$ python3 -q
>>> import numpy as np
>>> np.set_printoptions(suppress=True, linewidth=120)
>>> rd = lambda a: np.round(a, 2) + 0
>>> E = np.loadtxt("block17.csv", delimiter=",")
>>> rd(E)
array([[-0.1 ,  0.47, -0.37, -0.21, -0.57,  0.51],
       [ 0.79, -0.37,  0.14,  0.12, -0.43,  0.17],
       [ 0.  , -0.32, -0.23, -0.81, -0.18, -0.4 ],
       [ 0.16, -0.06,  0.22, -0.48,  0.53,  0.64],
       [-0.26,  0.12,  0.86, -0.19, -0.38, -0.04],
       [ 0.52,  0.72,  0.08, -0.17,  0.18, -0.37]])
>>> u, r1 = E[3], E[4]
>>> u @ r1
np.float64(0.0)
>>> p = (u @ r1) / (u @ u) * u
>>> rd(np.linalg.norm(u + r1) ** 2 + np.linalg.norm(u - r1) ** 2)
np.float64(4.0)
>>> p
array([ 0., -0.,  0., -0.,  0.,  0.])
>>> feats = np.load("layer2.npy")
>>> rd(feats)
array([[0.14, 0.09, 0.2 , 0.09, 0.2 , 0.09, 0.14],
       [0.09, 0.05, 0.12, 0.05, 0.12, 0.05, 0.09],
       [0.2 , 0.12, 0.28, 0.12, 0.28, 0.12, 0.2 ],
       [0.09, 0.05, 0.12, 0.05, 0.12, 0.05, 0.09],
       [0.2 , 0.12, 0.28, 0.12, 0.28, 0.12, 0.2 ],
       [0.09, 0.05, 0.12, 0.05, 0.12, 0.05, 0.09],
       [0.14, 0.09, 0.2 , 0.09, 0.2 , 0.09, 0.14]])
>>> rank = np.linalg.matrix_rank(feats)
>>> rank
np.int64(1)
>>> null = np.linalg.svd(feats)[2][rank:].T
>>> rd(null @ null.T)
array([[ 0.86, -0.09, -0.2 , -0.09, -0.2 , -0.09, -0.14],
       [-0.09,  0.95, -0.12, -0.05, -0.12, -0.05, -0.09],
       [-0.2 , -0.12,  0.72, -0.12, -0.28, -0.12, -0.2 ],
       [-0.09, -0.05, -0.12,  0.95, -0.12, -0.05, -0.09],
       [-0.2 , -0.12, -0.28, -0.12,  0.72, -0.12, -0.2 ],
       [-0.09, -0.05, -0.12, -0.05, -0.12,  0.95, -0.09],
       [-0.14, -0.09, -0.2 , -0.09, -0.2 , -0.09,  0.86]])
>>> np.linalg.matrix_rank(feats.T @ feats), np.linalg.matrix_rank(feats @ feats.T)
(np.int64(1), np.int64(1))
>>> [int(np.linalg.matrix_rank(feats[:i])) for i in range(1, len(feats) + 1)]
[1, 1, 1, 1, 1, 1, 1]
>>> null.shape
(7, 6)
>>> np.allclose(feats @ null, 0)
True
>>> other = feats / np.linalg.norm(feats, axis=1, keepdims=True)
>>> cov = other @ other.T
>>> rd(cov)
array([[1., 1., 1., 1., 1., 1., 1.],
       [1., 1., 1., 1., 1., 1., 1.],
       [1., 1., 1., 1., 1., 1., 1.],
       [1., 1., 1., 1., 1., 1., 1.],
       [1., 1., 1., 1., 1., 1., 1.],
       [1., 1., 1., 1., 1., 1., 1.],
       [1., 1., 1., 1., 1., 1., 1.]])
>>> rd(np.linalg.norm(other, axis=1))
array([1., 1., 1., 1., 1., 1., 1.])
>>> ev, evecs = np.linalg.eigh(feats)
>>> np.unique(ev.round(6) + 0, return_counts=True)[1]
array([6, 1])
>>> rd(np.linalg.eigvalsh(feats + -1 * np.eye(7)))
array([-1., -1., -1., -1., -1., -1.,  0.])
>>> rd(ev.sum()), np.trace(feats)
(np.float64(1.0), np.float64(1.0))
>>> rd(evecs.T @ evecs)
array([[1., 0., 0., 0., 0., 0., 0.],
       [0., 1., 0., 0., 0., 0., 0.],
       [0., 0., 1., 0., 0., 0., 0.],
       [0., 0., 0., 1., 0., 0., 0.],
       [0., 0., 0., 0., 1., 0., 0.],
       [0., 0., 0., 0., 0., 1., 0.],
       [0., 0., 0., 0., 0., 0., 1.]])
>>> rd(ev)
array([0., 0., 0., 0., 0., 0., 1.])
>>> rd(evecs.T @ feats @ evecs)
array([[0., 0., 0., 0., 0., 0., 0.],
       [0., 0., 0., 0., 0., 0., 0.],
       [0., 0., 0., 0., 0., 0., 0.],
       [0., 0., 0., 0., 0., 0., 0.],
       [0., 0., 0., 0., 0., 0., 0.],
       [0., 0., 0., 0., 0., 0., 0.],
       [0., 0., 0., 0., 0., 0., 1.]])
>>> rd(evecs @ np.diag(ev) @ evecs.T)
array([[0.14, 0.09, 0.2 , 0.09, 0.2 , 0.09, 0.14],
       [0.09, 0.05, 0.12, 0.05, 0.12, 0.05, 0.09],
       [0.2 , 0.12, 0.28, 0.12, 0.28, 0.12, 0.2 ],
       [0.09, 0.05, 0.12, 0.05, 0.12, 0.05, 0.09],
       [0.2 , 0.12, 0.28, 0.12, 0.28, 0.12, 0.2 ],
       [0.09, 0.05, 0.12, 0.05, 0.12, 0.05, 0.09],
       [0.14, 0.09, 0.2 , 0.09, 0.2 , 0.09, 0.14]])
>>> rd(np.linalg.svd(feats, compute_uv=False))
array([1., 0., 0., 0., 0., 0., 0.])
>>> rd(np.linalg.eigvalsh(feats @ feats))
array([0., 0., 0., 0., 0., 0., 1.])
>>> rd(np.abs(evecs[:, -1]))
array([0.38, 0.23, 0.53, 0.23, 0.53, 0.23, 0.38])
>>> ev, evecs = np.linalg.eigh(feats)
>>> x0 = np.array([1, 2, 1, 0, 0, 1, 2])
>>> np.abs(feats).sum(axis=1).max(), np.abs(ev).max()
(np.float64(1.32), np.float64(1.0))
>>> (np.sign(evecs[:, -1].round(6)) == np.sign(evecs[0, -1].round(6))).astype(int)
array([1, 1, 1, 1, 1, 1, 1])
>>> rd(np.linalg.eigvalsh(feats[1:, 1:]))
array([0.  , 0.  , 0.  , 0.  , 0.  , 0.86])
